>>> import numpy as np
>>> import numpy.linalg as la
>>> np.set_printoptions(precision=2, suppress=True, linewidth=200, floatmode="fixed")
>>> arr = np.diag(3 * np.array([-2, 0, 2, 1, 0, -2, 3])) + np.array([[-3, -1, 0, 0, 2, 3, -3],
...     [3, 3, 1, 1, 1, -1, 1],
...     [2, -2, 3, 2, -3, 3, -3],
...     [-3, -1, 2, -2, 2, 0, -2],
...     [1, 1, 2, 1, 1, -3, -2],
...     [-1, -1, -3, 0, 3, 0, 2],
...     [2, -3, 0, 3, -1, -2, 0]])
>>> arr
array([[-9, -1,  0,  0,  2,  3, -3],
       [ 3,  3,  1,  1,  1, -1,  1],
       [ 2, -2,  9,  2, -3,  3, -3],
       [-3, -1,  2,  1,  2,  0, -2],
       [ 1,  1,  2,  1,  1, -3, -2],
       [-1, -1, -3,  0,  3, -6,  2],
       [ 2, -3,  0,  3, -1, -2,  9]])
>>> r0 = np.array([0, -3, 0, -1, 3, 2, 1])
>>> B = arr + np.outer(r0, np.eye(7)[5])
>>> B
array([[-9.00, -1.00,  0.00,  0.00,  2.00,  3.00, -3.00],
       [ 3.00,  3.00,  1.00,  1.00,  1.00, -4.00,  1.00],
       [ 2.00, -2.00,  9.00,  2.00, -3.00,  3.00, -3.00],
       [-3.00, -1.00,  2.00,  1.00,  2.00, -1.00, -2.00],
       [ 1.00,  1.00,  2.00,  1.00,  1.00,  0.00, -2.00],
       [-1.00, -1.00, -3.00,  0.00,  3.00, -4.00,  2.00],
       [ 2.00, -3.00,  0.00,  3.00, -1.00, -1.00,  9.00]])
>>> la.matrix_rank(B - arr)
np.int64(1)
>>> round(float(la.det(B) / la.det(arr)), 2), round(1 + la.solve(arr, r0)[5], 2)
(-0.3, np.float64(-0.3))
>>> cov = arr.T @ arr
>>> la.eigvalsh(cov)[::-1]
array([190.72, 147.92,  66.11,  42.78,  10.52,   0.80,   0.16])
>>> np.diag(cov)
array([109,  26,  99,  16,  29,  68, 112])
>>> Q, r_ = la.qr(arr)
>>> np.trace(Q @ Q.T)
np.float64(7.0)
>>> np.round(Q.T @ Q, 2) + 0
array([[1.00, 0.00, 0.00, 0.00, 0.00, 0.00, 0.00],
       [0.00, 1.00, 0.00, 0.00, 0.00, 0.00, 0.00],
       [0.00, 0.00, 1.00, 0.00, 0.00, 0.00, 0.00],
       [0.00, 0.00, 0.00, 1.00, 0.00, 0.00, 0.00],
       [0.00, 0.00, 0.00, 0.00, 1.00, 0.00, 0.00],
       [0.00, 0.00, 0.00, 0.00, 0.00, 1.00, 0.00],
       [0.00, 0.00, 0.00, 0.00, 0.00, 0.00, 1.00]])
>>> np.abs(np.diag(r_))
array([10.44,  4.94,  9.32,  2.70,  2.93,  2.27,  1.18])
>>> F = np.load("dump.npy")
>>> F
array([[ 4.07,  5.15,  3.96,  3.78],
       [ 3.94,  5.20,  2.62,  4.15],
       [ 6.85,  4.12,  1.27,  6.18],
       [ 5.22,  8.44, -0.62,  7.17],
       [ 4.80,  3.18,  3.48,  3.77],
       [ 2.00,  8.27, -4.80,  6.36],
       [-3.91,  3.46,  0.68, -1.01],
       [-5.11,  5.40, -3.96,  0.38],
       [-2.51,  7.31, -4.90,  3.06],
       [ 3.98,  6.09, -0.43,  5.49],
       [ 8.14,  6.79,  1.02,  8.02],
       [14.92,  6.95,  4.18, 11.54],
       [ 8.28, 11.48, -2.76, 10.93],
       [12.47,  3.80,  7.01,  7.91],
       [11.01,  3.34,  5.00,  7.45],
       [ 3.16, 11.03, -6.30,  8.55],
       [ 0.41,  6.13, -3.18,  4.04],
       [-0.01,  7.54, -3.58,  4.37],
       [-1.23,  0.77,  5.03, -1.58],
       [-2.87, 10.01, -6.82,  4.36],
       [ 3.12,  5.25,  2.59,  3.63],
       [ 5.25,  3.60,  2.62,  4.49],
       [ 3.96,  1.58,  5.95,  1.85],
       [ 9.74,  1.92,  5.78,  5.87],
       [ 2.51,  2.90,  2.69,  2.41],
       [ 4.66,  8.40, -0.88,  6.87],
       [ 9.61,  4.66,  7.30,  6.19],
       [ 8.83,  7.20,  3.27,  7.87],
       [ 6.79,  7.25, -1.43,  8.09],
       [ 0.26,  3.58,  0.66,  1.81]])
>>> cov = np.cov(F, rowvar=False)
>>> F.std(axis=0)
array([4.81, 2.66, 3.96, 3.08])
>>> np.round(la.eigvalsh(cov)[::-1], 2) + 0
array([36.17, 20.34,  0.77,  0.00])
>>> cov
array([[23.94, -0.32, 11.54, 12.01],
       [-0.32,  7.34, -8.15,  4.95],
       [11.54, -8.15, 16.21, -0.43],
       [12.01,  4.95, -0.43,  9.80]])
>>> np.polyfit(F[:, 0], F[:, 1], 1)
array([-0.01,  5.75])
>>> cov.shape
(4, 4)
>>> [round(float(x), 2) for x in la.svd(F, compute_uv=False)[:3]]
[55.06, 29.24, 10.36]
>>> round(np.log10(la.cond(F)))
2
>>> np.argsort(-la.norm(F, axis=0).round(6), kind="stable")[:3]
array([0, 1, 3])
>>> np.sort(np.abs(la.eigvals(arr)))
array([0.80, 1.26, 4.32, 6.11, 6.11, 7.41, 8.50])
>>> (arr - arr.T) / 2
array([[ 0.00, -2.00, -1.00,  1.50,  0.50,  2.00, -2.50],
       [ 2.00,  0.00,  1.50,  1.00,  0.00,  0.00,  2.00],
       [ 1.00, -1.50,  0.00,  0.00, -2.50,  3.00, -1.50],
       [-1.50, -1.00,  0.00,  0.00,  0.50,  0.00, -2.50],
       [-0.50,  0.00,  2.50, -0.50,  0.00, -3.00, -0.50],
       [-2.00,  0.00, -3.00,  0.00,  3.00,  0.00,  2.00],
       [ 2.50, -2.00,  1.50,  2.50,  0.50, -2.00,  0.00]])
>>> np.allclose(arr @ arr.T, arr.T @ arr)
False
>>> data = np.load("sample17.npy")
>>> data
array([[ 1.54, -2.18,  2.37, -1.09,  1.29, -0.35],
       [ 2.45, -0.54,  0.87,  2.67,  1.36,  0.47],
       [-2.74, -2.65,  0.65,  4.23, -0.68, -1.83],
       [-3.99, -1.01, -0.78,  1.38,  0.84, -1.12],
       [ 1.83, -0.25,  0.10,  0.14,  1.15,  0.40],
       [-0.91, -2.06, -2.64, -2.50,  1.89,  1.16],
       [-0.72, -1.78,  1.94, -2.09,  0.74,  0.48],
       [ 0.20,  2.95, -1.53, -1.47,  2.71, -0.92],
       [ 1.33,  1.32, -0.73, -2.69, -1.04, -0.42],
       [ 0.01,  0.47, -3.83,  0.29,  0.35,  5.74],
       [-0.02,  1.60,  1.47, -0.37, -1.11,  4.78],
       [ 0.57, -1.90,  2.92,  1.37,  0.55, -0.23],
       [ 2.61, -0.20,  0.41,  2.06, -0.62, -6.46],
       [-2.47, -0.42, -5.32, -3.98,  7.38, -0.59],
       [-0.76, -1.52, -0.97,  0.51,  2.95,  0.44],
       [ 0.99,  1.22,  0.29, -2.46, -3.22, -1.40],
       [-1.66, -2.23,  1.53, -1.83, -1.81, -0.98],
       [ 0.02, -2.39,  0.77,  0.19,  4.21, -1.13],
       [-0.34, -0.69,  2.35,  1.41, -6.37, -0.35],
       [-2.02,  2.31, -2.17, -2.76,  0.15, -0.76],
       [-1.64, -2.06,  1.38,  2.00,  9.21,  2.58],
       [-2.76, -2.89,  1.45,  0.00,  1.74,  0.96],
       [ 1.00,  3.20, -2.32,  2.09, -1.11, -1.79],
       [ 2.04, -1.64, -1.30,  0.57, -2.10, -1.68],
       [-0.66,  1.67, -0.24, -0.20, -1.36, -2.47],
       [ 1.77, -1.87,  0.84,  2.25,  1.11, -3.06],
       [-1.02, -3.44, -0.30,  1.83, -0.78,  0.02],
       [-1.73,  1.76, -0.44,  2.83,  1.59,  0.81]])
>>> B = np.c_[data[:, :2] @ np.array([[0, 2], [5, 3]]), np.array([-1, 0, -1, -1, 0, -1, 1, 1, 1, -2, 2, 0, -2, 2, 2, -1, 2, -2, 0, -2, 2, -2, -2, 1, 0, -2, -1, 0])]
>>> B
array([[-10.90,  -3.46,  -1.00],
       [ -2.70,   3.28,   0.00],
       [-13.25, -13.43,  -1.00],
       [ -5.05, -11.01,  -1.00],
       [ -1.25,   2.91,   0.00],
       [-10.30,  -8.00,  -1.00],
       [ -8.90,  -6.78,   1.00],
       [ 14.75,   9.25,   1.00],
       [  6.60,   6.62,   1.00],
       [  2.35,   1.43,  -2.00],
       [  8.00,   4.76,   2.00],
       [ -9.50,  -4.56,   0.00],
       [ -1.00,   4.62,  -2.00],
       [ -2.10,  -6.20,   2.00],
       [ -7.60,  -6.08,   2.00],
       [  6.10,   5.64,  -1.00],
       [-11.15, -10.01,   2.00],
       [-11.95,  -7.13,  -2.00],
       [ -3.45,  -2.75,   0.00],
       [ 11.55,   2.89,  -2.00],
       [-10.30,  -9.46,   2.00],
       [-14.45, -14.19,  -2.00],
       [ 16.00,  11.60,  -2.00],
       [ -8.20,  -0.84,   1.00],
       [  8.35,   3.69,   0.00],
       [ -9.35,  -2.07,  -2.00],
       [-17.20, -12.36,  -1.00],
       [  8.80,   1.82,   0.00]])
>>> np.round(la.norm(B - data @ la.lstsq(data, B)[0], axis=0), 2) + 0
array([0.00, 0.00, 6.73])
>>> Xc = data - data.mean(axis=0)
>>> V = la.svd(Xc)[2][:5]
>>> B = Xc - Xc @ V.T @ V
>>> B.std(axis=0)
array([0.49, 0.75, 0.77, 0.10, 0.19, 0.14])
>>> Q, V = la.qr(data[:, :4])[0], la.qr(data[:, 4:])[0]
>>> sig = la.svd(Q.T @ V, compute_uv=False)
>>> sig
array([0.47, 0.23])
>>> np.degrees(np.arccos(sig.clip(0, 1)))
array([62.14, 76.55])
>>> np.round(la.norm(Q @ Q.T - V @ V.T, 2), 2)
np.float64(1.0)
>>> vec = np.array([9, 9, 7, 1, 0, 0])
>>> rhs = data @ vec
>>> np.round(la.pinv(data) @ data, 2) + 0
array([[1.00, 0.00, 0.00, 0.00, 0.00, 0.00],
       [0.00, 1.00, 0.00, 0.00, 0.00, 0.00],
       [0.00, 0.00, 1.00, 0.00, 0.00, 0.00],
       [0.00, 0.00, 0.00, 1.00, 0.00, 0.00],
       [0.00, 0.00, 0.00, 0.00, 1.00, 0.00],
       [0.00, 0.00, 0.00, 0.00, 0.00, 1.00]])
>>> rng = np.random.default_rng(651)
>>> rhs = rhs + 0.02 * rng.normal(size=28)
>>> rhs
array([  9.77,  25.97, -39.70, -49.08,  15.03, -47.71, -11.01,  16.18,  16.06, -22.18,  24.13,   9.82,  26.62, -67.27, -26.80,  19.48, -26.12, -15.73,   8.58, -15.31, -21.62, -40.69,  23.64,  -4.97,
         7.20,   7.22, -40.43,   0.04])
>>> coef, *_ = la.lstsq(data, rhs)
>>> [round(float(la.norm(la.solve(data.T @ data + lam * np.eye(6), data.T @ rhs))), 2) for lam in (0, 1, 10, 100)]
[14.56, 14.37, 12.88, 6.85]
>>> coef.round(2) + 0
array([9.00, 9.00, 7.00, 1.00, 0.00, 0.00])
>>> np.round(data.T @ (rhs - data @ coef), 2) + 0
array([0.00, 0.00, 0.00, 0.00, 0.00, 0.00])
>>> np.round(la.norm(rhs - data @ coef), 2)
np.float64(0.1)
>>> B = np.array([[2, 2], [3, 0], [3, 0]])
>>> K = np.kron(np.eye(3, dtype=int), B)
>>> K
array([[2, 2, 0, 0, 0, 0],
       [3, 0, 0, 0, 0, 0],
       [3, 0, 0, 0, 0, 0],
       [0, 0, 2, 2, 0, 0],
       [0, 0, 3, 0, 0, 0],
       [0, 0, 3, 0, 0, 0],
       [0, 0, 0, 0, 2, 2],
       [0, 0, 0, 0, 3, 0],
       [0, 0, 0, 0, 3, 0]])
>>> # rows 1 and 2 are equal
>>> B = K / np.sqrt((K ** 2).mean(axis=1, keepdims=True))
>>> la.matrix_rank(K - K.mean(axis=1, keepdims=True))
np.int64(5)
>>> K - K.mean(axis=1, keepdims=True)
array([[ 1.33,  1.33, -0.67, -0.67, -0.67, -0.67],
       [ 2.50, -0.50, -0.50, -0.50, -0.50, -0.50],
       [ 2.50, -0.50, -0.50, -0.50, -0.50, -0.50],
       [-0.67, -0.67,  1.33,  1.33, -0.67, -0.67],
       [-0.50, -0.50,  2.50, -0.50, -0.50, -0.50],
       [-0.50, -0.50,  2.50, -0.50, -0.50, -0.50],
       [-0.67, -0.67, -0.67, -0.67,  1.33,  1.33],
       [-0.50, -0.50, -0.50, -0.50,  2.50, -0.50],
       [-0.50, -0.50, -0.50, -0.50,  2.50, -0.50]])
>>> la.norm(B, axis=1)
array([2.45, 2.45, 2.45, 2.45, 2.45, 2.45, 2.45, 2.45, 2.45])
>>> vec = np.array([3, -1, -2, 0, 2, 3])
>>> np.einsum("ij,j->i", K, vec)
array([ 4,  9,  9, -4, -6, -6, 10,  6,  6])
>>> la.norm(K @ vec) <= la.norm(K, 2) * la.norm(vec) + 1e-9
np.True_
>>> K @ vec
array([ 4,  9,  9, -4, -6, -6, 10,  6,  6])
>>> z = rng.permutation(6)
>>> B = K[:, z] * rng.choice([-1, 1], 6)
>>> B
array([[ 0,  0,  0, -2, -2,  0],
       [ 0,  0,  0, -3,  0,  0],
       [ 0,  0,  0, -3,  0,  0],
       [-2,  0,  2,  0,  0,  0],
       [-3,  0,  0,  0,  0,  0],
       [-3,  0,  0,  0,  0,  0],
       [ 0,  2,  0,  0,  0,  2],
       [ 0,  0,  0,  0,  0,  3],
       [ 0,  0,  0,  0,  0,  3]])
>>> Uu, _, Vt = la.svd(K.T @ B)
>>> np.round(Uu @ Vt, 2) + 0
array([[ 0.00,  0.00,  0.00, -1.00,  0.00,  0.00],
       [ 0.00,  0.00,  0.00,  0.00, -1.00,  0.00],
       [-1.00,  0.00,  0.00,  0.00,  0.00,  0.00],
       [ 0.00,  0.00,  1.00,  0.00,  0.00,  0.00],
       [ 0.00,  0.00,  0.00,  0.00,  0.00,  1.00],
       [ 0.00,  1.00,  0.00,  0.00,  0.00,  0.00]])
>>> z
array([2, 5, 3, 0, 1, 4])
>>> B[:, 6]
Traceback (most recent call last):
  File "<python-input-74>", line 1, in <module>
    B[:, 6]
    ~^^^^^^
IndexError: index 6 is out of bounds for axis 1 with size 6
>>> B - B[0]
array([[ 0,  0,  0,  0,  0,  0],
       [ 0,  0,  0, -1,  2,  0],
       [ 0,  0,  0, -1,  2,  0],
       [-2,  0,  2,  2,  2,  0],
       [-3,  0,  0,  2,  2,  0],
       [-3,  0,  0,  2,  2,  0],
       [ 0,  2,  0,  2,  2,  2],
       [ 0,  0,  0,  2,  2,  3],
       [ 0,  0,  0,  2,  2,  3]])
>>> round(la.norm(B), 2)
np.float64(8.83)
>>> B[9]
Traceback (most recent call last):
  File "<python-input-77>", line 1, in <module>
    B[9]
    ~^^^
IndexError: index 9 is out of bounds for axis 0 with size 9
>>> B.mean(axis=0)
array([-0.89,  0.22,  0.22, -0.89, -0.22,  0.89])
>>> np.count_nonzero(B)
np.int64(12)
>>> la.svd(B, compute_uv=False)
array([4.78, 4.78, 4.78, 1.78, 1.78, 1.78])
>>> B.sum(axis=1)
array([-4, -3, -3,  0, -3, -3,  4,  3,  3])
>>> np.abs(B).max()
np.int64(3)
>>> la.matrix_rank(B)
np.int64(6)
